>>> import numpy as np
>>> np.set_printoptions(precision=3, suppress=True, linewidth=200, sign=" ")
>>> cent = np.sign(np.array([[0, 6, 1], [3, -7, -3], [-8, -2, 1]]))
>>> M2 = (np.tril(cent, -1) + np.eye(3)) @ (np.triu(cent, 1) + np.eye(3))
>>> evals = np.array([0, 1, -2])
>>> F = np.rint(M2 * evals @ np.linalg.inv(M2)) + 0
>>> F
array([[-1.,  0., -1.],
       [-2.,  4.,  2.],
       [ 2., -6., -4.]])
>>> # rank 2
>>> Uu, sigma, Vh = np.linalg.svd(F)
>>> evecs = Vh[:(sigma > 1e-8).sum()]
>>> rng = np.random.default_rng(105712)
>>> x = F[0] + 3 * F[2] + rng.integers(2) * np.eye(3)[1]
>>> x
array([  5., -18., -13.])
>>> np.linalg.matrix_rank(np.vstack([F, x]))
np.int64(2)
>>> print(np.diag(evecs.T @ evecs))
[ 0.667  0.667  0.667]
>>> np.linalg.cond(F) > 100
np.True_
>>> np.argsort(-np.linalg.norm(F, axis=0).round(6), kind="stable")[:3]
array([ 1,  2,  0])
>>> np.linalg.matrix_rank(F, rtol=0.1)
np.int64(2)
>>> rank = np.linalg.matrix_rank(F)
>>> rank
np.int64(2)
>>> ns = np.linalg.svd(F)[2][rank:].T
>>> print([int(np.linalg.matrix_rank(np.delete(F, i, axis=0))) for i in range(3)])
[2, 2, 2]
>>> [int(np.linalg.matrix_rank(F[:, :j + 1])) for j in range(3)]
[1, 2, 2]
>>> arr = np.array([[2, -2, 1],
...     [1, -2, 3],
...     [3, -4, 5],
...     [4, -4, 7],
...     [3, -3, 6],
...     [2, -1, 6],
...     [0, -2, 7],
...     [-1, 0, 7],
...     [-2, -2, 7],
...     [0, -2, 8],
...     [1, -3, 10],
...     [2, -1, 9],
...     [3, -3, 8],
...     [3, -5, 10],
...     [4, -7, 11],
...     [3, -5, 10],
...     [5, -5, 8],
...     [5, -7, 7],
...     [7, -8, 7],
...     [7, -9, 9]])
>>> arr
array([[ 2, -2,  1],
       [ 1, -2,  3],
       [ 3, -4,  5],
       [ 4, -4,  7],
       [ 3, -3,  6],
       [ 2, -1,  6],
       [ 0, -2,  7],
       [-1,  0,  7],
       [-2, -2,  7],
       [ 0, -2,  8],
       [ 1, -3, 10],
       [ 2, -1,  9],
       [ 3, -3,  8],
       [ 3, -5, 10],
       [ 4, -7, 11],
       [ 3, -5, 10],
       [ 5, -5,  8],
       [ 5, -7,  7],
       [ 7, -8,  7],
       [ 7, -9,  9]])
>>> Xc = arr - arr.mean(axis=0)
>>> evecs = np.linalg.svd(Xc)[2][:1]
>>> M2 = Xc - Xc @ evecs.T @ evecs
>>> np.round(np.linalg.norm(M2) / np.linalg.norm(Xc), 3)
np.float64(0.569)
>>> np.diag(evecs.T @ evecs)
array([ 0.392,  0.479,  0.129])
>>> print(M2.std(axis=0))
[ 0.987  0.663  2.01 ]
>>> print(np.cov(Xc @ evecs.T, rowvar=False))
11.980848158564601
>>> np.linalg.norm(M2, axis=1).round(6).argmax()
np.int64(0)
>>> Xc = arr - arr.mean(axis=0)
>>> Uu, sigma, Vh = np.linalg.svd(Xc, full_matrices=False)
>>> np.round(Xc.mean(axis=0), 3) + 0
array([ 0.,  0.,  0.])
>>> np.abs(Uu[:, 0]).argmax()
np.int64(19)
>>> print(np.abs(Vh[0]).argmax())
1
>>> round((sigma ** 2).sum() ** 2 / (sigma ** 4).sum(), 3)
np.float64(1.856)
>>> z = rng.permutation(3)
>>> M2 = arr[:, z] * rng.choice([-1, 1], 3)
>>> M2
array([[  2,   2,  -1],
       [  2,   1,  -3],
       [  4,   3,  -5],
       [  4,   4,  -7],
       [  3,   3,  -6],
       [  1,   2,  -6],
       [  2,   0,  -7],
       [  0,  -1,  -7],
       [  2,  -2,  -7],
       [  2,   0,  -8],
       [  3,   1, -10],
       [  1,   2,  -9],
       [  3,   3,  -8],
       [  5,   3, -10],
       [  7,   4, -11],
       [  5,   3, -10],
       [  5,   5,  -8],
       [  7,   5,  -7],
       [  8,   7,  -7],
       [  9,   7,  -9]])
>>> Uu, _, Vh = np.linalg.svd(arr.T @ M2)
>>> print(np.round(np.linalg.lstsq(arr, M2)[0], 3) + 0)
[[ 0.  1.  0.]
 [-1.  0.  0.]
 [ 0.  0. -1.]]
>>> print(np.round(Uu @ Vh, 3) + 0)
[[ 0.  1.  0.]
 [-1.  0.  0.]
 [ 0.  0. -1.]]
>>> cent = M2[[19, 2]].astype(float)
>>> for _ in range(7):
...     z = np.linalg.norm(M2[:, None] - cent, axis=-1).argmin(axis=1)
...     cent = np.array([M2[z == j].mean(axis=0) for j in range(2)])
... 
>>> z
array([ 1,  1,  1,  1,  1,  1,  1,  1,  1,  1,  1,  1,  1,  0,  0,  0,  0,  0,  0,  0])
>>> np.abs(cent[1] - cent[0]).argmax()
np.int64(0)
>>> cent
array([[ 6.571,  4.857, -8.857],
       [ 2.231,  1.385, -6.462]])
>>> cent[1] - cent[0]
array([-4.341, -3.473,  2.396])
>>> W0 = np.load("m.npy")
>>> W0
array([[ 0,  4,  5],
       [ 5,  0,  4],
       [ 4,  5,  0]])
>>> O, R = np.linalg.qr(W0)
>>> np.round(abs(R[0, 0]), 3), round(np.linalg.norm(W0[:, 0]), 3)
(np.float64(6.403), np.float64(6.403))
>>> print(R)
[[-6.403 -3.123 -3.123]
 [ 0.     5.59   1.833]
 [ 0.     0.    -5.281]]
>>> np.round(O.T @ O, 3) + 0
array([[ 1.,  0.,  0.],
       [ 0.,  1.,  0.],
       [ 0.,  0.,  1.]])
>>> np.round(O @ R, 3) + 0
array([[ 0.,  4.,  5.],
       [ 5.,  0.,  4.],
       [ 4.,  5.,  0.]])
>>> np.abs(np.diag(R))
array([ 6.403,  5.59 ,  5.281])
>>> w1 = np.array([[2, 0, 1, 2, 2], [2, 2, 1, 3, 1], [3, 1, 3, 3, 0]])
>>> beta = np.array([0, 2, 3, 0, 2])
>>> H = np.maximum(W0 @ w1 + beta, 0)
>>> (H > 0).mean(axis=0)
array([ 1.,  1.,  1.,  1.,  1.])
>>> np.linalg.matrix_rank(H)
np.int64(3)
>>> (H > 0).astype(int)
array([[ 1,  1,  1,  1,  1],
       [ 1,  1,  1,  1,  1],
       [ 1,  1,  1,  1,  1]])
>>> cent = np.array([[-1, -1, 2], [-1, -1, -2], [2, 0, 0], [1, -1, 2], [0, -2, -1]])
>>> w1 @ cent
array([[ 2, -8,  6],
       [ 1, -9,  5],
       [ 5, -7, 10]])
>>> H @ cent
array([[ 33, -77,  64],
       [ 34, -74,  64],
       [ 17, -83,  43]])
>>> (H @ cent).round(6).argmax(axis=1)
array([ 2,  2,  2])
>>> z = rng.permutation(3)
>>> M2 = W0[:, z] * rng.choice([-1, 1], 3)
>>> M2
array([[ 0,  4, -5],
       [ 5,  0, -4],
       [ 4,  5,  0]])
>>> Uu, _, Vh = np.linalg.svd(W0.T @ M2)
>>> print(np.round(Uu @ Vh, 3) + 0)
[[ 1.  0.  0.]
 [ 0.  1.  0.]
 [ 0.  0. -1.]]
>>> np.round(np.linalg.lstsq(W0, M2)[0], 3) + 0
array([[ 1.,  0.,  0.],
       [ 0.,  1.,  0.],
       [ 0.,  0., -1.]])
>>> z
array([ 0,  1,  2])
>>> K = np.loadtxt("out1.csv", delimiter=",")
>>> K
array([[ 0.02, -2.  , -3.  ,  3.  ],
       [ 3.  ,  1.02, -3.  ,  3.  ],
       [-2.  ,  0.  , -2.98, -1.  ],
       [ 0.  , -2.  , -3.  ,  3.02]])
>>> print(np.linalg.matrix_rank(K, rtol=0.1))
3
>>> print(np.abs(np.linalg.svd(K)[2][-1]))
[ 0.568  0.565  0.191  0.567]
>>> np.argsort(-np.linalg.norm(K, axis=0).round(6), kind="stable")[:3]
array([ 2,  3,  0])
>>> round(np.log10(np.linalg.cond(K)))
3
>>> [round(float(x), 3) for x in np.linalg.svd(K, compute_uv=False)[:3]]
[7.817, 4.16, 2.762]
>>> f, v = K[1], K[2]
>>> np.round(f @ f, 3)
np.float64(28.04)
>>> np.round(f @ v, 3)
np.float64(-0.06)
>>> p = (f @ v) / (f @ f) * f
>>> v - p
array([-1.994,  0.002, -2.986, -0.994])
>>> print(round((v - p) @ f, 3))
-0.0
>>> np.outer(f, v)
array([[-6.  ,  0.  , -8.94, -3.  ],
       [-2.04,  0.  , -3.04, -1.02],
       [ 6.  , -0.  ,  8.94,  3.  ],
       [-6.  ,  0.  , -8.94, -3.  ]])
>>> print(np.linalg.matrix_rank(np.outer(f, v)))
1
>>> x = np.array([6, 5, 4, 1])
>>> rhs = K @ x
>>> rhs
array([-18.88,  14.1 , -24.92, -18.98])
>>> np.round(np.linalg.solve(K.T, K[1]), 3) + 0
array([ 0.,  1.,  0.,  0.])
>>> data = rng.normal(size=(20, 3)) + 5 * np.array([2, 6, 5])
>>> data
array([[  9.994,  28.654,  25.082],
       [ 10.012,  29.532,  24.646],
       [  9.135,  29.924,  24.433],
       [ 10.68 ,  29.265,  25.861],
       [  9.961,  29.87 ,  25.397],
       [  7.7  ,  30.501,  26.922],
       [ 11.102,  27.944,  23.715],
       [  9.632,  30.779,  26.684],
       [  9.024,  29.141,  23.683],
       [  9.891,  30.699,  26.168],
       [  9.679,  31.65 ,  22.82 ],
       [  8.875,  30.099,  25.066],
       [  9.558,  30.189,  25.283],
       [ 11.668,  29.829,  23.379],
       [ 10.435,  28.407,  24.346],
       [  9.508,  28.73 ,  24.92 ],
       [  9.695,  30.19 ,  25.38 ],
       [ 11.308,  29.915,  25.001],
       [  9.224,  29.544,  27.355],
       [  9.862,  31.536,  25.075]])
>>> z = data[:, 0] > np.median(data[:, 0])
>>> f = data[z].mean(axis=0) - data[~z].mean(axis=0)
>>> print(z.astype(int))
[ 1  1  0  1  1  0  1  0  0  1  0  0  0  1  1  0  0  1  0  1]
>>> f
array([ 1.288, -0.51 , -0.388])
>>> print((((data - data.mean(axis=0)) @ f > 0) == z).mean())
0.8
>>> mat = np.array([[0, -8, -4, -5], [4, -4, -7, 1], [3, -7, 6, 4], [0, -8, 2, 2]])
>>> mat[:, 3] = 4 * mat[:, 2]
>>> mat
array([[  0,  -8,  -4, -16],
       [  4,  -4,  -7, -28],
       [  3,  -7,   6,  24],
       [  0,  -8,   2,   8]])
>>> z = rng.permutation(4)
>>> z
array([ 3,  2,  1,  0])
>>> M2 = mat[z][:, z]
>>> M2
array([[  8,   2,  -8,   0],
       [ 24,   6,  -7,   3],
       [-28,  -7,  -4,   4],
       [-16,  -4,  -8,   0]])
>>> rank = np.linalg.matrix_rank(mat)
>>> rank
np.int64(3)
>>> ns = np.linalg.svd(mat)[2][rank:].T
>>> print(np.allclose(mat @ ns, 0))
True
>>> print(np.round(mat @ ns, 3) + 0)
[[ 0.]
 [ 0.]
 [ 0.]
 [ 0.]]
>>> np.round(ns @ ns.T, 3) + 0
array([[ 0.   ,  0.   ,  0.   ,  0.   ],
       [ 0.   ,  0.   ,  0.   ,  0.   ],
       [ 0.   ,  0.   ,  0.941, -0.235],
       [ 0.   ,  0.   , -0.235,  0.059]])
>>> ns.shape
(4, 1)
>>> z = rng.permutation(4)
>>> M2 = K[:, z] * rng.choice([-1, 1], 4)
>>> M2
array([[ 2.  ,  3.  ,  3.  , -0.02],
       [-1.02,  3.  ,  3.  , -3.  ],
       [-0.  , -1.  ,  2.98,  2.  ],
       [ 2.  ,  3.02,  3.  , -0.  ]])
>>> Uu, _, Vh = np.linalg.svd(K.T @ M2)
>>> np.round(Uu @ Vh, 3) + 0
array([[ 0.,  0.,  0., -1.],
       [-1.,  0.,  0.,  0.],
       [ 0.,  0., -1.,  0.],
       [ 0.,  1.,  0.,  0.]])
>>> W0.sum(axis=0)
array([ 9,  9,  9])
>>> np.linalg.svd(W0, compute_uv=False)
array([ 9.   ,  4.583,  4.583])
>>> np.linalg.matrix_rank(W0)
np.int64(3)
>>> print(np.count_nonzero(W0))
6
>>> W0.mean(axis=0)
array([ 3.,  3.,  3.])
>>> print(np.abs(W0).max())
5
>>> A = np.load("a.npy")
>>> A
array([[ 3.,  1.],
       [ 1.,  3.]])
>>> # symmetric
>>> O = A.astype(float).copy()
>>> for j in range(2):
...     O[:, j] -= O[:, :j] @ (O[:, :j].T @ O[:, j])
...     O[:, j] /= np.linalg.norm(O[:, j])
... 
>>> O
array([[ 0.949, -0.316],
       [ 0.316,  0.949]])
>>> def softmax(z):
...     e = np.exp(z - z.max(axis=-1, keepdims=True))
...     return e / e.sum(axis=-1, keepdims=True)
... 
>>> softmax(O[1] + 2)
array([ 0.347,  0.653])
>>> softmax(O[1])
array([ 0.347,  0.653])
>>> att = O @ O.T / np.sqrt(2)
>>> softmax(att).round(6).argmax(axis=1)
array([ 0,  1])
>>> softmax(att + np.triu(np.full(att.shape, -np.inf), 1))
array([[ 1.  ,  0.  ],
       [ 0.33,  0.67]])
>>> hat = np.triu(np.array([[-5, 2], [1, 1]]), 1) + np.eye(2)
>>> M2 = hat @ A @ np.linalg.inv(hat)
>>> print(np.poly(M2))
[ 1. -6.  8.]
>>> np.linalg.matrix_rank(M2)
np.int64(2)
>>> print(hat @ A - A @ hat)
[[ 2.  0.]
 [ 0. -2.]]
>>> evals, evecs = np.linalg.eigh(A)
>>> x = np.array([1, -1])
>>> evecs * np.sqrt(evals) @ evecs.T
array([[ 1.707,  0.293],
       [ 0.293,  1.707]])
>>> evecs * np.abs(evals) @ evecs.T
array([[ 3.,  1.],
       [ 1.,  3.]])
>>> M = np.load("test10.npy")
>>> M
array([[ 1,  2,  0,  3],
       [ 2,  0,  0,  3],
       [ 0,  0,  1,  3]])
>>> np.round(softmax(10 * M[1]), 3) + 0
array([ 0.,  0.,  0.,  1.])
>>> print(softmax(M[1] + -1))
[ 0.251  0.034  0.034  0.681]
>>> att = M @ M.T / np.sqrt(4)
>>> softmax(att + np.triu(np.full(att.shape, -np.inf), 1))
array([[ 1.   ,  0.   ,  0.   ],
       [ 0.269,  0.731,  0.   ],
       [ 0.274,  0.274,  0.452]])
>>> softmax(att)
array([[ 0.766,  0.171,  0.063],
       [ 0.245,  0.665,  0.09 ],
       [ 0.274,  0.274,  0.452]])
>>> M2 = M / np.sqrt((M ** 2).mean(axis=1, keepdims=True))
>>> np.linalg.matrix_rank(M - M.mean(axis=1, keepdims=True))
np.int64(3)
>>> t = np.radians(120)
>>> R = np.eye(4)
>>> R[2, 2] = R[3, 3] = np.cos(t)
>>> R[2, 3], R[3, 2] = -np.sin(t), np.sin(t)
>>> R
array([[ 1.   ,  0.   ,  0.   ,  0.   ],
       [ 0.   ,  1.   ,  0.   ,  0.   ],
       [ 0.   ,  0.   , -0.5  , -0.866],
       [ 0.   ,  0.   ,  0.866, -0.5  ]])
>>> M2 = M @ R.T
>>> np.abs(M2 - M).max(axis=0)
array([ 0.   ,  0.   ,  4.098,  4.5  ])
>>> round(np.linalg.det(R), 3), round(float(np.trace(R)), 3)
(np.float64(1.0), 1.0)
>>> print(np.allclose(M @ M.T, M2 @ M2.T))
True
>>> np.linalg.svd(M, compute_uv=False), np.linalg.svd(M2, compute_uv=False)
(array([ 5.648,  1.675,  1.514]), array([ 5.648,  1.675,  1.514]))
>>> print(np.allclose(np.linalg.norm(M, axis=1), np.linalg.norm(M2, axis=1)))
True
>>> print(M2)
[[ 1.     2.    -2.598 -1.5  ]
 [ 2.     0.    -2.598 -1.5  ]
 [ 0.     0.    -3.098 -0.634]]
>>> Uu, sigma, Vh = np.linalg.svd(M2, full_matrices=False)
>>> np.cumsum(sigma ** 2) / np.sum(sigma ** 2)
array([ 0.862,  0.938,  1.   ])
>>> np.round(Vh @ Vh.T, 3) + 0
array([[ 1.,  0.,  0.],
       [ 0.,  1.,  0.],
       [ 0.,  0.,  1.]])
>>> np.round(Uu.T @ M2 @ Vh.T, 3) + 0
array([[ 5.648,  0.   ,  0.   ],
       [ 0.   ,  1.675,  0.   ],
       [ 0.   ,  0.   ,  1.514]])
>>> round(np.sqrt((sigma ** 2).sum()), 3), round(float(np.linalg.norm(M2)), 3)
(np.float64(6.083), 6.083)
>>> (sigma > 1e-8).sum()
np.int64(3)
>>> np.allclose(Uu * sigma @ Vh, M2)
True
>>> w1 = np.array([[1, 1, 2], [1, -1, 0], [1, 1, -1], [2, 0, -1]])
>>> beta = np.array([3, -1, 1])
>>> H = np.maximum(M @ w1 + beta, 0)
>>> H
array([[ 12,   0,   0],
       [ 11,   1,   2],
       [ 10,   0,   0]])
>>> (H > 0).astype(int)
array([[ 1,  0,  0],
       [ 1,  1,  1],
       [ 1,  0,  0]])
>>> cent = np.array([[3, -4], [6, -1], [3, -2]])
>>> w1 @ cent
array([[15, -9],
       [-3, -3],
       [ 6, -3],
       [ 3, -6]])
>>> print((H @ cent).round(6).argmax(axis=1))
[ 0  0  0]
>>> H @ cent
array([[ 36, -48],
       [ 45, -49],
       [ 30, -40]])
